$ ipython --no-banner

In [1]: import numpy as np

In [2]: from numpy import linalg as LA

In [3]: np.set_printoptions(precision=3, suppress=True, linewidth=120, legacy="1.25")

In [4]: K = np.arange(9).reshape(3, 3) + 3

In [5]: K
Out[5]: 
array([[ 3,  4,  5],
       [ 6,  7,  8],
       [ 9, 10, 11]])

In [6]: U, s, vt = LA.svd(K)

In [7]: evecs = vt[:(s > 1e-8).sum()]

In [8]: rng = np.random.default_rng(108)

In [9]: x0 = K[2] + -1 * K[1] + rng.integers(2) * np.eye(3)[1]

In [10]: x0
Out[10]: array([3., 3., 3.])

In [11]: np.round(LA.norm(x0 - evecs.T @ evecs @ x0), 3)
Out[11]: 0.0

In [12]: LA.matrix_rank(np.vstack([K, x0]))
Out[12]: 2

In [13]: np.diag(evecs.T @ evecs)
Out[13]: array([0.833, 0.333, 0.833])

In [14]: proj = np.triu(np.array([[6, 2, -6], [2, -1, 7], [-9, -1, 9]]), 1) + np.eye(3)

In [15]: other = proj @ K @ LA.inv(proj)

In [16]: LA.matrix_rank(other)
Out[16]: 2

In [17]: np.trace(other), np.trace(K)
Out[17]: (21.0, 21)

In [18]: round(LA.det(other), 3)
Out[18]: -0.0

In [19]: other
Out[19]: 
array([[ -39.,   36., -531.],
       [  69.,  -61.,  926.],
       [   9.,   -8.,  121.]])

In [20]: other = np.array([[5, 5], [1, 4]])

In [21]: W2 = np.kron(other, K)

In [22]: LA.matrix_rank(W2)
Out[22]: 4

In [23]: W2.shape
Out[23]: (6, 6)

In [24]: round(LA.norm(W2, 2), 3), round(LA.norm(other, 2) * LA.norm(K, 2), 3)
Out[24]: (178.184, 178.184)

In [25]: U, s, vt = LA.svd(K)

In [26]: s.round(3) + 0
Out[26]: array([22.369,  0.805,  0.   ])

In [27]: other = U[:, :2] @ np.diag(s[:2]) @ vt[:2]

In [28]: round(float(LA.norm(K - other) / LA.norm(K)), 3)
Out[28]: 0.0

In [29]: round(np.abs(K - other).max(), 3)
Out[29]: 0.0

In [30]: LA.matrix_rank(K, rtol=0.05)
Out[30]: 1

In [31]: other
Out[31]: 
array([[ 3.,  4.,  5.],
       [ 6.,  7.,  8.],
       [ 9., 10., 11.]])

In [32]: def softmax(z):
    ...:     e = np.exp(z - z.max(axis=-1, keepdims=True))
    ...:     return e / e.sum(axis=-1, keepdims=True)
    ...: 

In [33]: softmax(K[0])
Out[33]: array([0.09 , 0.245, 0.665])

In [34]: np.round(softmax(10 * K[0]), 3) + 0
Out[34]: array([0., 0., 1.])

In [35]: scores = K @ K.T / np.sqrt(3)

In [36]: softmax(scores).round(6).argmax(axis=1)
Out[36]: array([2, 2, 2])

In [37]: softmax(scores)[0] @ K
Out[37]: array([ 9., 10., 11.])

In [38]: F = np.load("mat.npy")

In [39]: F
Out[39]: 
array([[3., 0.],
       [0., 3.]])

In [40]: r0 = np.array([2, 3])

In [41]: other = F + np.outer(r0, np.eye(2)[1])

In [42]: np.round(LA.det(other) / LA.det(F), 3), round(float(1 + LA.solve(F, r0)[1]), 3)
Out[42]: (2.0, 2.0)

In [43]: LA.matrix_rank(LA.inv(other) - LA.inv(F), tol=1e-8)
Out[43]: 1

In [44]: L = LA.cholesky(F)

In [45]: np.diag(L) ** 2
Out[45]: array([3., 3.])

In [46]: L
Out[46]: 
array([[1.732, 0.   ],
       [0.   , 1.732]])

In [47]: x0 = np.ones(2)

In [48]: for _ in range(5):
    ...:     x0 = F @ x0
    ...:     x0 /= LA.norm(x0)
    ...:     print(round(x0 @ F @ x0, 3))
    ...: 
3.0
3.0
3.0
3.0
3.0

In [49]: np.round(LA.eigvalsh(F)[-1], 3)
Out[49]: 3.0

In [50]: x0
Out[50]: array([0.707, 0.707])

In [51]: np.round(np.trace(LA.pinv(K) @ K), 3)
Out[51]: 2.0

In [52]: np.abs(np.diag(LA.qr(K)[1])) > 1e-9
Out[52]: array([ True,  True, False])

In [53]: LA.lstsq(K[:-1].T, K[-1])[2]
Out[53]: 2

In [54]: other = F + rng.integers(-2, 3, (2, 1)) @ rng.integers(-2, 3, (1, 2))

In [55]: other
Out[55]: 
array([[ 5., -4.],
       [ 2., -1.]])

In [56]: np.abs(other - F).sum(axis=1)
Out[56]: array([6., 6.])

In [57]: other - F
Out[57]: 
array([[ 2., -4.],
       [ 2., -4.]])
